>>> import numpy as np
>>> import numpy.linalg as la
>>> np.set_printoptions(precision=2, suppress=True, linewidth=120)
>>> tidy = lambda a: np.round(a, 2) + 0
>>> W0 = np.loadtxt("test12.csv", delimiter=",")
>>> W0
array([[ 1., -1., -1.,  1.,  1., -1., -1.,  1.],
       [ 1.,  1.,  1.,  1., -1., -1., -1., -1.],
       [ 1., -1.,  1., -1., -1.,  1., -1.,  1.],
       [ 1.,  1.,  1.,  1.,  1.,  1.,  1.,  1.],
       [ 1.,  1., -1., -1.,  1.,  1., -1., -1.]])
>>> out = np.array([[-1, 3], [1, 1], [0, 2], [-1, 3], [3, 0], [-2, 1], [3, 3], [-2, -3]])
>>> np.einsum("ij,ij->i", W0, W0)
array([8., 8., 8., 8., 8.])
>>> la.matrix_rank(np.vstack([W0, out.T]))
np.int64(7)
>>> np.einsum("ik,kj->ji", W0, out)
array([[ -3.,  -3., -11.,   1.,   1.],
       [ -4.,   8.,  -4.,  10.,   0.]])
>>> np.vstack([W0, out.T]).shape
(7, 8)
>>> np.einsum("ik,kj->ij", W0, out)
array([[ -3.,  -4.],
       [ -3.,   8.],
       [-11.,  -4.],
       [  1.,  10.],
       [  1.,   0.]])
>>> out.T @ W0.T
array([[ -3.,  -3., -11.,   1.,   1.],
       [ -4.,   8.,  -4.,  10.,   0.]])
>>> la.matrix_rank(W0 @ out)
np.int64(2)
>>> G = W0.T @ W0
>>> np.allclose(G, G.T)
True
>>> np.trace(G), (W0 ** 2).sum()
(np.float64(40.0), np.float64(40.0))
>>> la.matrix_rank(G)
np.int64(5)
>>> tidy(la.eigvalsh(G)[::-1])
array([8., 8., 8., 8., 8., 0., 0., 0.])
>>> (W0 @ W0.T).shape
(5, 5)
>>> np.diag(G)
array([5., 5., 5., 5., 5., 5., 5., 5.])
>>> out = W0 / np.sqrt((W0 ** 2).mean(axis=1, keepdims=True))
>>> W0 - W0.mean(axis=1, keepdims=True)
array([[ 1., -1., -1.,  1.,  1., -1., -1.,  1.],
       [ 1.,  1.,  1.,  1., -1., -1., -1., -1.],
       [ 1., -1.,  1., -1., -1.,  1., -1.,  1.],
       [ 0.,  0.,  0.,  0.,  0.,  0.,  0.,  0.],
       [ 1.,  1., -1., -1.,  1.,  1., -1., -1.]])
>>> la.matrix_rank(W0 - W0.mean(axis=1, keepdims=True))
np.int64(4)
>>> out[2]
array([ 1., -1.,  1., -1., -1.,  1., -1.,  1.])
>>> K = np.array([[6, 5, 7],
...     [6, 5, 7],
...     [5, 4, 6],
...     [6, 5, 7],
...     [7, 6, 8],
...     [7, 6, 8],
...     [2, 1, 3]])
>>> rk = la.matrix_rank(K)
>>> rk
np.int64(2)
>>> N = la.svd(K)[2][rk:].T
>>> tidy(K @ N)
array([[0.],
       [0.],
       [0.],
       [0.],
       [0.],
       [0.],
       [0.]])
>>> la.matrix_rank(K.T @ K), la.matrix_rank(K @ K.T)
(np.int64(2), np.int64(2))
>>> [int(la.matrix_rank(K[:, :j + 1])) for j in range(3)]
[1, 2, 2]
>>> tidy(N[:, 0] / N[np.abs(N[:, 0]).round(6).argmax(), 0])
array([ 1. , -0.5, -0.5])
>>> X = np.load("layer17.npy")
>>> X
array([[-5,  0,  0,  8,  0],
       [ 0, -8, -9,  0, -7],
       [ 0, -2, -4,  0, -6],
       [-3,  0,  0,  5,  0],
       [ 0, -5,  5,  0,  6]])
>>> t = np.radians(72)
>>> R = np.eye(8)
>>> R[6, 6] = R[3, 3] = np.cos(t)
>>> R[6, 3], R[3, 6] = -np.sin(t), np.sin(t)
>>> tidy(R)
array([[ 1.  ,  0.  ,  0.  ,  0.  ,  0.  ,  0.  ,  0.  ,  0.  ],
       [ 0.  ,  1.  ,  0.  ,  0.  ,  0.  ,  0.  ,  0.  ,  0.  ],
       [ 0.  ,  0.  ,  1.  ,  0.  ,  0.  ,  0.  ,  0.  ,  0.  ],
       [ 0.  ,  0.  ,  0.  ,  0.31,  0.  ,  0.  ,  0.95,  0.  ],
       [ 0.  ,  0.  ,  0.  ,  0.  ,  1.  ,  0.  ,  0.  ,  0.  ],
       [ 0.  ,  0.  ,  0.  ,  0.  ,  0.  ,  1.  ,  0.  ,  0.  ],
       [ 0.  ,  0.  ,  0.  , -0.95,  0.  ,  0.  ,  0.31,  0.  ],
       [ 0.  ,  0.  ,  0.  ,  0.  ,  0.  ,  0.  ,  0.  ,  1.  ]])
>>> out = W0 @ R.T
>>> np.allclose(W0 @ W0.T, out @ out.T)
True
>>> np.allclose(la.norm(W0, axis=1), la.norm(out, axis=1))
True
>>> tidy(la.matrix_power(R, 2))
array([[ 1.  ,  0.  ,  0.  ,  0.  ,  0.  ,  0.  ,  0.  ,  0.  ],
       [ 0.  ,  1.  ,  0.  ,  0.  ,  0.  ,  0.  ,  0.  ,  0.  ],
       [ 0.  ,  0.  ,  1.  ,  0.  ,  0.  ,  0.  ,  0.  ,  0.  ],
       [ 0.  ,  0.  ,  0.  , -0.81,  0.  ,  0.  ,  0.59,  0.  ],
       [ 0.  ,  0.  ,  0.  ,  0.  ,  1.  ,  0.  ,  0.  ,  0.  ],
       [ 0.  ,  0.  ,  0.  ,  0.  ,  0.  ,  1.  ,  0.  ,  0.  ],
       [ 0.  ,  0.  ,  0.  , -0.59,  0.  ,  0.  , -0.81,  0.  ],
       [ 0.  ,  0.  ,  0.  ,  0.  ,  0.  ,  0.  ,  0.  ,  1.  ]])
>>> tidy(la.det(R))
np.float64(1.0)
>>> tidy(np.abs(la.eigvals(R)).max())
np.float64(1.0)
>>> tidy(np.trace(R))
np.float64(6.62)
>>> tidy(R @ R)
array([[ 1.  ,  0.  ,  0.  ,  0.  ,  0.  ,  0.  ,  0.  ,  0.  ],
       [ 0.  ,  1.  ,  0.  ,  0.  ,  0.  ,  0.  ,  0.  ,  0.  ],
       [ 0.  ,  0.  ,  1.  ,  0.  ,  0.  ,  0.  ,  0.  ,  0.  ],
       [ 0.  ,  0.  ,  0.  , -0.81,  0.  ,  0.  ,  0.59,  0.  ],
       [ 0.  ,  0.  ,  0.  ,  0.  ,  1.  ,  0.  ,  0.  ,  0.  ],
       [ 0.  ,  0.  ,  0.  ,  0.  ,  0.  ,  1.  ,  0.  ,  0.  ],
       [ 0.  ,  0.  ,  0.  , -0.59,  0.  ,  0.  , -0.81,  0.  ],
       [ 0.  ,  0.  ,  0.  ,  0.  ,  0.  ,  0.  ,  0.  ,  1.  ]])
>>> np.allclose(R, R.T)
False
>>> mat = np.load("block15.npy")
>>> mat
array([[ -6,   0,  -6],
       [-18,   9,   0],
       [ -9,   9,   9],
       [ -6,   6,   6]])
>>> tidy(np.trace(la.pinv(mat) @ mat))
np.float64(2.0)
>>> np.abs(np.diag(la.qr(mat)[1])) > 1e-9
array([ True,  True, False])
>>> tidy(mat @ la.pinv(mat) @ mat)
array([[ -6.,   0.,  -6.],
       [-18.,   9.,   0.],
       [ -9.,   9.,   9.],
       [ -6.,   6.,   6.]])
>>> np.allclose(mat[:-1].T @ la.lstsq(mat[:-1].T, mat[-1])[0], mat[-1])
True
>>> feats = np.load("w.npy")
>>> tidy(feats)
array([[-32.81,  -6.74,  11.38,   6.06, -16.86],
       [-26.27,  -5.19,   8.17,   6.  , -13.03],
       [-19.87,  -3.71,   5.17,   5.73,  -9.44],
       [-18.73,  -3.46,   4.66,   5.65,  -8.82],
       [ -3.25,  -0.35,  -0.92,   2.76,  -1.47],
       [  0.  ,   0.  ,   0.01,  -0.01,   0.01],
       [  0.03,   0.  ,   0.11,  -0.1 ,   0.07],
       [  0.1 ,   0.  ,   0.5 ,  -0.43,   0.39],
       [  0.11,   0.01,   0.69,  -0.56,   0.58],
       [  0.44,   0.53,   2.02,  -0.59,   4.53],
       [  0.53,   0.62,   2.05,  -0.48,   5.02],
       [  2.44,   1.97,   1.4 ,   1.35,  11.54]])
>>> feats.shape
(12, 5)
>>> np.unravel_index(np.abs(feats).argmax(), feats.shape)
(np.int64(0), np.int64(0))
>>> tidy(feats.mean(axis=0))
array([-8.11, -1.36,  2.94,  2.11, -2.29])
>>> np.count_nonzero(feats)
np.int64(60)
>>> tidy(np.abs(feats).max())
np.float64(32.81)
>>> tidy(feats.sum(axis=1))
array([-38.96, -30.31, -22.12, -20.7 ,  -3.23,   0.01,   0.11,   0.56,   0.83,   6.94,   7.74,  18.69])
>>> rng = np.random.default_rng(764)
>>> A = np.eye(5, dtype=int)[rng.permutation(5)]
>>> A
array([[1, 0, 0, 0, 0],
       [0, 0, 0, 1, 0],
       [0, 0, 1, 0, 0],
       [0, 1, 0, 0, 0],
       [0, 0, 0, 0, 1]])
>>> O, vecs = la.qr(A[:, :4])[0], la.qr(A[:, 4:])[0]
>>> s = la.svd(O.T @ vecs, compute_uv=False)
>>> s
array([0.])
>>> tidy(la.norm(O @ O.T - vecs @ vecs.T, 2))
np.float64(1.0)
>>> la.matrix_power(A, 100)
array([[1, 0, 0, 0, 0],
       [0, 1, 0, 0, 0],
       [0, 0, 1, 0, 0],
       [0, 0, 0, 1, 0],
       [0, 0, 0, 0, 1]])
>>> A @ np.ones(5)
array([1., 1., 1., 1., 1.])
>>> A.sum(axis=1)
array([1, 1, 1, 1, 1])
>>> pr = np.eye(5)[2]
>>> for _ in range(3):
...     pr = pr @ A
...     print(pr.round(2))
... 
[0. 0. 1. 0. 0.]
[0. 0. 1. 0. 0.]
[0. 0. 1. 0. 0.]
>>> data = np.diag(np.array([1, -1, 3, -1])) + 4 * np.eye(4, k=1) + 4 * np.eye(4, k=-1)
>>> data
array([[ 1.,  4.,  0.,  0.],
       [ 4., -1.,  4.,  0.],
       [ 0.,  4.,  3.,  4.],
       [ 0.,  0.,  4., -1.]])
>>> f = np.array([-1, -5, -4, 4])
>>> out = data + np.outer(f, np.eye(4)[1])
>>> la.matrix_rank(out - data)
np.int64(1)
>>> tidy(la.det(out) / la.det(data)), tidy(1 + la.solve(data, f)[1])
(np.float64(1.2), np.float64(1.2))
>>> F = np.loadtxt("out6.csv", delimiter=",")
>>> F
array([[0., 0., 0., 0., 0.],
       [0., 0., 0., 0., 0.],
       [0., 0., 0., 1., 1.],
       [0., 0., 1., 0., 1.],
       [0., 0., 1., 1., 0.]])
>>> tidy(la.det(F[::-1]))
np.float64(0.0)
>>> np.kron(np.eye(2, dtype=int), F)
array([[0., 0., 0., 0., 0., 0., 0., 0., 0., 0.],
       [0., 0., 0., 0., 0., 0., 0., 0., 0., 0.],
       [0., 0., 0., 1., 1., 0., 0., 0., 0., 0.],
       [0., 0., 1., 0., 1., 0., 0., 0., 0., 0.],
       [0., 0., 1., 1., 0., 0., 0., 0., 0., 0.],
       [0., 0., 0., 0., 0., 0., 0., 0., 0., 0.],
       [0., 0., 0., 0., 0., 0., 0., 0., 0., 0.],
       [0., 0., 0., 0., 0., 0., 0., 0., 1., 1.],
       [0., 0., 0., 0., 0., 0., 0., 1., 0., 1.],
       [0., 0., 0., 0., 0., 0., 0., 1., 1., 0.]])
>>> left, s, vt = la.svd(F)
>>> tidy(s)
array([2., 1., 1., 0., 0.])
>>> out = left[:, :3] @ np.diag(s[:3]) @ vt[:3]
>>> tidy(out)
array([[0., 0., 0., 0., 0.],
       [0., 0., 0., 0., 0.],
       [0., 0., 0., 1., 1.],
       [0., 0., 1., 0., 1.],
       [0., 0., 1., 1., 0.]])
>>> la.matrix_rank(out)
np.int64(3)
